$ ipython --no-banner

In [1]: import numpy as np

In [2]: from numpy import linalg as LA

In [3]: np.set_printoptions(suppress=True, linewidth=140)

In [4]: data = np.array([[-0.1, 0.0, -3.2, -0.3, -1.3, 0.1, -1.2, -0.5, -0.2],
   ...:     [-0.5, -1.8, -1.5, 1.5, -0.3, -0.8, 0.6, 0.0, -1.3],
   ...:     [-1.8, 0.6, 0.1, 1.0, 0.3, 0.8, 1.1, -1.2, 0.7],
   ...:     [-0.1, -0.9, -0.4, -0.6, -0.9, 0.2, -1.5, -0.3, 1.0],
   ...:     [-1.7, -3.7, 0.2, -0.5, -0.1, -0.5, -1.1, -0.1, -0.1],
   ...:     [1.3, -0.7, 1.6, 2.1, 1.1, -1.0, 0.1, -1.2, 0.1]])

In [5]: data[:, 2] *= 10

In [6]: data
Out[6]: 
array([[ -0.1,   0. , -32. ,  -0.3,  -1.3,   0.1,  -1.2,  -0.5,  -0.2],
       [ -0.5,  -1.8, -15. ,   1.5,  -0.3,  -0.8,   0.6,   0. ,  -1.3],
       [ -1.8,   0.6,   1. ,   1. ,   0.3,   0.8,   1.1,  -1.2,   0.7],
       [ -0.1,  -0.9,  -4. ,  -0.6,  -0.9,   0.2,  -1.5,  -0.3,   1. ],
       [ -1.7,  -3.7,   2. ,  -0.5,  -0.1,  -0.5,  -1.1,  -0.1,  -0.1],
       [  1.3,  -0.7,  16. ,   2.1,   1.1,  -1. ,   0.1,  -1.2,   0.1]])

In [7]: x0 = np.array([-6, -4, -4, 8, 3, 7, 8, -4, -7])

In [8]: np.round(data @ np.ones(9), 1)
Out[8]: array([-35.5, -17.6,   2.5,  -7.1,  -5.8,  17.8])

In [9]: LA.norm(data @ x0) <= LA.norm(data, 2) * LA.norm(x0) + 1e-9
Out[9]: np.True_

In [10]: np.sign((data @ x0).round(6))
Out[10]: array([ 1.,  1.,  1., -1.,  1., -1.])

In [11]: (data @ x0).argmax()
Out[11]: np.int64(0)
